$ ipython --no-banner

In [1]: import numpy as np

In [2]: from numpy import linalg as LA

In [3]: np.set_printoptions(suppress=True, linewidth=200)

In [4]: m1 = np.load("out18.npy")

In [5]: print(m1.round(2))
[[-0.45 -0.32 -0.39 -0.46  0.19  0.44 -0.33]
 [ 0.64 -0.28  0.06  0.23 -0.19  0.47 -0.45]
 [ 0.51  0.07 -0.65 -0.09  0.42 -0.02  0.35]
 [ 0.32  0.42  0.36 -0.75  0.07  0.04 -0.14]
 [-0.06  0.49 -0.47 -0.03 -0.72  0.14 -0.01]
 [ 0.13 -0.22 -0.25 -0.15 -0.13 -0.75 -0.52]
 [ 0.13 -0.59  0.08 -0.38 -0.46 -0.04  0.52]]

In [6]: out = np.array([[2, -3], [0, 3], [3, 5], [3, -4], [4, 0], [2, 0], [-2, -5]])

In [7]: print(np.round(np.einsum("ik,kj->ij", m1, out), 2))
[[-1.14  1.92]
 [ 3.2  -1.14]
 [-0.28 -6.01]
 [ 0.13  5.83]
 [-4.19 -0.45]
 [-1.92  0.91]
 [-3.63 -2.83]]

In [8]: print(np.round(m1 @ out, 2))
[[-1.14  1.92]
 [ 3.2  -1.14]
 [-0.28 -6.01]
 [ 0.13  5.83]
 [-4.19 -0.45]
 [-1.92  0.91]
 [-3.63 -2.83]]

In [9]: print(np.round(np.einsum("ik,kj->ji", m1, out), 2))
[[-1.14  3.2  -0.28  0.13 -4.19 -1.92 -3.63]
 [ 1.92 -1.14 -6.01  5.83 -0.45  0.91 -2.83]]

In [10]: u = np.array([0, 3, 1])

In [11]: print(np.round(np.polyval(u, m1[4]), 2))
[ 0.81  2.48 -0.4   0.9  -1.15  1.42  0.96]

In [12]: print(np.round(np.cross(m1[4, :3], m1[5, :3]), 2))
[-0.23 -0.08 -0.05]

In [13]: print(np.round(np.correlate(m1[4], m1[5], "full"), 2) + 0)
[ 0.03 -0.21 -0.12  0.31  0.4   0.43  0.    0.27  0.11  0.12 -0.12  0.02  0.  ]

In [14]: print(np.round(np.convolve(m1[4], u), 2))
[ 0.   -0.19  1.42 -0.9  -0.57 -2.19 -0.3   0.1  -0.01]

In [15]: x = np.array([3, 0, 1, 3, 3, 5, 5])

In [16]: print(np.round(LA.det(m1), 2))
1.0

In [17]: print(np.round(np.sort(np.abs(np.degrees(np.angle(LA.eigvals(m1))))), 2))
[  0.   106.86 106.86 138.07 138.07 179.88 179.88]

In [18]: print([p for p in range(1, 25) if np.allclose(LA.matrix_power(m1, p), np.eye(7))])
[]

In [19]: out = LA.inv(m1)

In [20]: print(np.round(LA.det(m1) * out, 2))
[[-0.45  0.64  0.51  0.32 -0.06  0.13  0.13]
 [-0.32 -0.28  0.07  0.42  0.49 -0.22 -0.59]
 [-0.39  0.06 -0.65  0.36 -0.47 -0.25  0.08]
 [-0.46  0.23 -0.09 -0.75 -0.03 -0.15 -0.38]
 [ 0.19 -0.19  0.42  0.07 -0.72 -0.13 -0.46]
 [ 0.44  0.47 -0.02  0.04  0.14 -0.75 -0.04]
 [-0.33 -0.45  0.35 -0.14 -0.01 -0.52  0.52]]

In [21]: print(out.round(2))
[[-0.45  0.64  0.51  0.32 -0.06  0.13  0.13]
 [-0.32 -0.28  0.07  0.42  0.49 -0.22 -0.59]
 [-0.39  0.06 -0.65  0.36 -0.47 -0.25  0.08]
 [-0.46  0.23 -0.09 -0.75 -0.03 -0.15 -0.38]
 [ 0.19 -0.19  0.42  0.07 -0.72 -0.13 -0.46]
 [ 0.44  0.47 -0.02  0.04  0.14 -0.75 -0.04]
 [-0.33 -0.45  0.35 -0.14 -0.01 -0.52  0.52]]

In [22]: print(round(float(LA.slogdet(m1)[0]), 2))
1.0

In [23]: print(np.round(m1 @ out, 2) + 0)
[[1. 0. 0. 0. 0. 0. 0.]
 [0. 1. 0. 0. 0. 0. 0.]
 [0. 0. 1. 0. 0. 0. 0.]
 [0. 0. 0. 1. 0. 0. 0.]
 [0. 0. 0. 0. 1. 0. 0.]
 [0. 0. 0. 0. 0. 1. 0.]
 [0. 0. 0. 0. 0. 0. 1.]]

In [24]: print(np.allclose(out, m1.T))
True

In [25]: Q, _ = LA.qr(np.array([[0.2],
    ...:     [0.6],
    ...:     [-1.7],
    ...:     [0.3],
    ...:     [-0.3],
    ...:     [-1.7],
    ...:     [0.7],
    ...:     [1.3],
    ...:     [-0.7],
    ...:     [-1.5]]))

In [26]: arr = Q @ Q.T

In [27]: print(arr.round(2) + 0)
[[ 0.    0.01 -0.03  0.01 -0.01 -0.03  0.01  0.02 -0.01 -0.03]
 [ 0.01  0.03 -0.09  0.02 -0.02 -0.09  0.04  0.07 -0.04 -0.08]
 [-0.03 -0.09  0.26 -0.05  0.05  0.26 -0.11 -0.2   0.11  0.23]
 [ 0.01  0.02 -0.05  0.01 -0.01 -0.05  0.02  0.03 -0.02 -0.04]
 [-0.01 -0.02  0.05 -0.01  0.01  0.05 -0.02 -0.03  0.02  0.04]
 [-0.03 -0.09  0.26 -0.05  0.05  0.26 -0.11 -0.2   0.11  0.23]
 [ 0.01  0.04 -0.11  0.02 -0.02 -0.11  0.04  0.08 -0.04 -0.09]
 [ 0.02  0.07 -0.2   0.03 -0.03 -0.2   0.08  0.15 -0.08 -0.17]
 [-0.01 -0.04  0.11 -0.02  0.02  0.11 -0.04 -0.08  0.04  0.09]
 [-0.03 -0.08  0.23 -0.04  0.04  0.23 -0.09 -0.17  0.09  0.2 ]]

In [28]: print([round(float(x), 2) for x in LA.svd(arr, compute_uv=False)[:3]])
[1.0, 0.0, 0.0]

In [29]: print(LA.matrix_rank(arr, rtol=0.1))
1
